$ python3 -q
>>> import numpy as np
>>> np.set_printoptions(precision=2, suppress=True, linewidth=200, sign=" ")
>>> F = np.loadtxt("dump.csv", delimiter=",")
>>> F
array([[ 0.  , -2.47, 11.87],
       [ 0.  ,  0.33,  0.69],
       [ 0.  ,  0.19,  1.24],
       [ 0.  ,  1.25, -3.01],
       [ 0.  , -2.1 , 10.41],
       [ 0.  , -1.55,  8.2 ],
       [ 0.  , -2.85, 13.38],
       [ 0.  , -1.52,  8.07],
       [ 0.  , -1.93,  9.73],
       [ 0.  , -0.36,  3.42],
       [ 0.  , -0.87,  5.49],
       [ 0.  ,  0.54, -0.16],
       [ 0.  ,  1.94, -5.76],
       [ 0.  , -0.35,  3.4 ],
       [ 0.  , -0.78,  5.13],
       [ 0.  , -0.47,  3.88],
       [ 0.  ,  2.37, -7.46],
       [ 0.  ,  0.32,  0.73],
       [ 0.  ,  0.24,  1.03],
       [ 0.  , -1.58,  8.34],
       [ 0.  , -0.6 ,  4.4 ],
       [ 0.  ,  0.45,  0.2 ],
       [ 0.  ,  1.11, -2.45],
       [ 0.  , -0.52,  4.08],
       [ 0.  ,  0.14,  1.46],
       [ 0.  ,  0.62, -0.48],
       [ 0.  , -2.05, 10.21],
       [ 0.  ,  0.11,  1.56],
       [ 0.  , -0.77,  5.1 ],
       [ 0.  ,  1.23, -2.94],
       [ 0.  , -1.99,  9.95],
       [ 0.  ,  1.66, -4.62],
       [ 0.  ,  0.37,  0.52],
       [ 0.  ,  0.22,  1.13],
       [ 0.  , -1.21,  6.83],
       [ 0.  , -0.83,  5.33],
       [ 0.  , -0.12,  2.46],
       [ 0.  ,  1.45, -3.8 ],
       [ 0.  , -0.08,  2.33],
       [ 0.  , -1.11,  6.42],
       [ 0.  , -0.85,  5.42],
       [ 0.  , -0.06,  2.24],
       [ 0.  ,  0.84, -1.37]])
>>> # null space of dimension 1
>>> left, sig, Vt = np.linalg.svd(F)
>>> evecs = Vt[:(sig > 1e-8).sum()]
>>> rng = np.random.default_rng(3741)
>>> x = F[4] + -1 * F[38] + rng.integers(2) * np.eye(3)[2]
>>> x
array([ 0.  , -2.02,  8.08])
>>> np.linalg.matrix_rank(np.vstack([F, x]))
np.int64(2)
>>> M = np.loadtxt("block7.csv", delimiter=",")
>>> M
array([[ 0.14,  0.04,  0.03, -0.27,  0.01,  0.01, -0.08, -0.07,  0.16, -0.06,  0.04],
       [ 0.04,  0.05, -0.02, -0.12,  0.07,  0.12,  0.08, -0.02,  0.02, -0.03, -0.06],
       [ 0.03, -0.02,  0.11, -0.01, -0.07, -0.18, -0.01, -0.21,  0.06, -0.1 , -0.04],
       [-0.27, -0.12, -0.01,  0.59, -0.11, -0.2 ,  0.07,  0.07, -0.29,  0.09, -0.03],
       [ 0.01,  0.07, -0.07, -0.11,  0.12,  0.23,  0.13,  0.06, -0.03,  0.01, -0.08],
       [ 0.01,  0.12, -0.18, -0.2 ,  0.23,  0.49,  0.2 ,  0.23, -0.07,  0.07, -0.1 ],
       [-0.08,  0.08, -0.01,  0.07,  0.13,  0.2 ,  0.4 , -0.16, -0.17, -0.09, -0.32],
       [-0.07, -0.02, -0.21,  0.07,  0.06,  0.23, -0.16,  0.5 , -0.07,  0.25,  0.22],
       [ 0.16,  0.02,  0.06, -0.29, -0.03, -0.07, -0.17, -0.07,  0.21, -0.05,  0.11],
       [-0.06, -0.03, -0.1 ,  0.09,  0.01,  0.07, -0.09,  0.25, -0.05,  0.13,  0.12],
       [ 0.04, -0.06, -0.04, -0.03, -0.08, -0.1 , -0.32,  0.22,  0.11,  0.12,  0.27]])
>>> np.unique(M.round(6), axis=0).shape
(11, 11)
>>> np.abs(np.diag(np.linalg.qr(M)[1])) > 1e-9
array([ True,  True,  True, False, False, False, False, False, False, False, False])
>>> M @ np.linalg.pinv(M) @ M
array([[ 0.14,  0.04,  0.03, -0.27,  0.01,  0.01, -0.08, -0.07,  0.16, -0.06,  0.04],
       [ 0.04,  0.05, -0.02, -0.12,  0.07,  0.12,  0.08, -0.02,  0.02, -0.03, -0.06],
       [ 0.03, -0.02,  0.11, -0.01, -0.07, -0.18, -0.01, -0.21,  0.06, -0.1 , -0.04],
       [-0.27, -0.12, -0.01,  0.59, -0.11, -0.2 ,  0.07,  0.07, -0.29,  0.09, -0.03],
       [ 0.01,  0.07, -0.07, -0.11,  0.12,  0.23,  0.13,  0.06, -0.03,  0.01, -0.08],
       [ 0.01,  0.12, -0.18, -0.2 ,  0.23,  0.49,  0.2 ,  0.23, -0.07,  0.07, -0.1 ],
       [-0.08,  0.08, -0.01,  0.07,  0.13,  0.2 ,  0.4 , -0.16, -0.17, -0.09, -0.32],
       [-0.07, -0.02, -0.21,  0.07,  0.06,  0.23, -0.16,  0.5 , -0.07,  0.25,  0.22],
       [ 0.16,  0.02,  0.06, -0.29, -0.03, -0.07, -0.17, -0.07,  0.21, -0.05,  0.11],
       [-0.06, -0.03, -0.1 ,  0.09,  0.01,  0.07, -0.09,  0.25, -0.05,  0.13,  0.12],
       [ 0.04, -0.06, -0.04, -0.03, -0.08, -0.1 , -0.32,  0.22,  0.11,  0.12,  0.27]])
